$ python3 -q
>>> import numpy as np
>>> import numpy.linalg as la
>>> np.set_printoptions(precision=2, suppress=True, linewidth=200)
>>> tidy = lambda a: np.round(a, 2) + 0
>>> m1 = np.load("run8.npy")
>>> m1
array([[ 4,  1, -3,  5,  5,  1, -3,  3,  5, -2],
       [ 0,  3, -4,  4,  0,  1, -2,  2, -5, -5],
       [ 0,  4,  5, -5, -5, -2, -1,  2,  0,  4],
       [ 5,  4,  3,  1,  2,  5,  1,  5, -1,  5],
       [-3, -1, -3, -2,  3,  0, -1, -2,  4, -4],
       [ 4,  4,  2,  2,  0,  5,  0,  4,  4,  0],
       [-5,  4, -4,  3,  3, -4,  1,  4,  1,  2],
       [-4, -5, -1, -1,  5, -3, -5,  0,  5, -4],
       [ 0, -3,  2, -1, -1, -3, -5,  1, -2,  2],
       [-5,  5,  1, -4, -5, -4, -4, -3, -4, -3]])
>>> rng = np.random.default_rng(4360)
>>> z = rng.permutation(10)
>>> z
array([2, 3, 9, 4, 1, 6, 5, 0, 8, 7])
>>> A2 = m1[z][:, z]
>>> tidy(np.sort(np.abs(la.eigvals(A2))))
array([ 3.1 ,  3.1 ,  3.59,  4.52,  4.52,  7.48,  9.87,  9.87, 10.55, 10.55])
>>> A2
array([[ 5, -5,  4, -5,  4, -1, -2,  0,  0,  2],
       [ 3,  1,  5,  2,  4,  1,  5,  5, -1,  5],
       [ 1, -4, -3, -5,  5, -4, -4, -5, -4, -3],
       [-3, -2, -4,  3, -1, -1,  0, -3,  4, -2],
       [-4,  4, -5,  0,  3, -2,  1,  0, -5,  2],
       [-4,  3,  2,  3,  4,  1, -4, -5,  1,  4],
       [ 2,  2,  0,  0,  4,  0,  5,  4,  4,  4],
       [-3,  5, -2,  5,  1, -3,  1,  4,  5,  3],
       [ 2, -1,  2, -1, -3, -5, -3,  0, -2,  1],
       [-1, -1, -4,  5, -5, -5, -3, -4,  5,  0]])
>>> mat = np.array([[-2.02, 6.02, -1.0, -6.0, -2.95],
...     [0.08, 7.96, -2.05, -8.03, -4.0],
...     [7.99, -0.02, -1.98, -0.07, -0.06],
...     [2.01, -2.03, 0.02, 2.07, 0.93],
...     [6.08, 1.98, -2.01, -2.05, -0.97],
...     [1.97, 5.98, -1.97, -5.92, -3.08],
...     [-6.02, -1.96, 2.07, 2.07, 1.03]])
>>> mat
array([[-2.02,  6.02, -1.  , -6.  , -2.95],
       [ 0.08,  7.96, -2.05, -8.03, -4.  ],
       [ 7.99, -0.02, -1.98, -0.07, -0.06],
       [ 2.01, -2.03,  0.02,  2.07,  0.93],
       [ 6.08,  1.98, -2.01, -2.05, -0.97],
       [ 1.97,  5.98, -1.97, -5.92, -3.08],
       [-6.02, -1.96,  2.07,  2.07,  1.03]])
>>> np.argsort(-la.norm(mat, axis=0).round(6), kind="stable")[:3]
array([0, 3, 1])
>>> la.cond(mat) > 100
np.True_
>>> la.matrix_rank(mat, rtol=0.1)
np.int64(2)
>>> tidy(np.abs(la.svd(mat)[2][-1]))
array([0.15, 0.49, 0.64, 0.51, 0.26])
